% python3 -q
>>> import numpy as np
>>> import numpy.linalg as la
>>> np.set_printoptions(suppress=True, linewidth=200)
>>> tidy = lambda a: np.round(a, 2) + 0
>>> A = np.load("mat.npy")
>>> A
array([[ 0,  0,  0,  0,  0,  6,  0],
       [ 0,  0,  9,  0,  0,  0, -9],
       [ 0, -5,  0,  0,  0,  0,  0],
       [ 0,  0,  0,  0,  7,  0, -9],
       [ 0,  0,  0,  0, -2,  0, -8],
       [-9,  0,  0,  0, -6,  7,  0],
       [-5,  0,  0,  4,  0,  7, -1],
       [ 0,  3,  0,  0,  0,  0,  0],
       [ 0,  0,  9,  0,  0, -1,  0]])
>>> Q, V = la.qr(A[:, :6])[0], la.qr(A[:, 6:])[0]
>>> s = la.svd(Q.T @ V, compute_uv=False)
>>> tidy(la.norm(Q @ Q.T - V @ V.T, 2))
np.float64(1.0)
>>> tidy(s)
array([0.61])
>>> ang = np.radians(72)
>>> Rm = np.eye(7)
>>> Rm[6, 6] = Rm[2, 2] = np.cos(ang)
>>> Rm[6, 2], Rm[2, 6] = -np.sin(ang), np.sin(ang)
>>> tidy(Rm)
array([[ 1.  ,  0.  ,  0.  ,  0.  ,  0.  ,  0.  ,  0.  ],
       [ 0.  ,  1.  ,  0.  ,  0.  ,  0.  ,  0.  ,  0.  ],
       [ 0.  ,  0.  ,  0.31,  0.  ,  0.  ,  0.  ,  0.95],
       [ 0.  ,  0.  ,  0.  ,  1.  ,  0.  ,  0.  ,  0.  ],
       [ 0.  ,  0.  ,  0.  ,  0.  ,  1.  ,  0.  ,  0.  ],
       [ 0.  ,  0.  ,  0.  ,  0.  ,  0.  ,  1.  ,  0.  ],
       [ 0.  ,  0.  , -0.95,  0.  ,  0.  ,  0.  ,  0.31]])
>>> B = A @ Rm.T
>>> tidy(np.abs(B - A).max(axis=0))
array([ 0.  ,  0.  , 14.78,  0.  ,  0.  ,  0.  ,  8.56])
>>> tidy(B)
array([[  0.  ,   0.  ,   0.  ,   0.  ,   0.  ,   6.  ,   0.  ],
       [  0.  ,   0.  ,  -5.78,   0.  ,   0.  ,   0.  , -11.34],
       [  0.  ,  -5.  ,   0.  ,   0.  ,   0.  ,   0.  ,   0.  ],
       [  0.  ,   0.  ,  -8.56,   0.  ,   7.  ,   0.  ,  -2.78],
       [  0.  ,   0.  ,  -7.61,   0.  ,  -2.  ,   0.  ,  -2.47],
       [ -9.  ,   0.  ,   0.  ,   0.  ,  -6.  ,   7.  ,   0.  ],
       [ -5.  ,   0.  ,  -0.95,   4.  ,   0.  ,   7.  ,  -0.31],
       [  0.  ,   3.  ,   0.  ,   0.  ,   0.  ,   0.  ,   0.  ],
       [  0.  ,   0.  ,   2.78,   0.  ,   0.  ,  -1.  ,  -8.56]])
>>> tidy(la.svd(A, compute_uv=False)), tidy(la.svd(B, compute_uv=False))
(array([17.07, 15.78, 10.99,  7.  ,  5.83,  4.1 ,  2.84]), array([17.07, 15.78, 10.99,  7.  ,  5.83,  4.1 ,  2.84]))
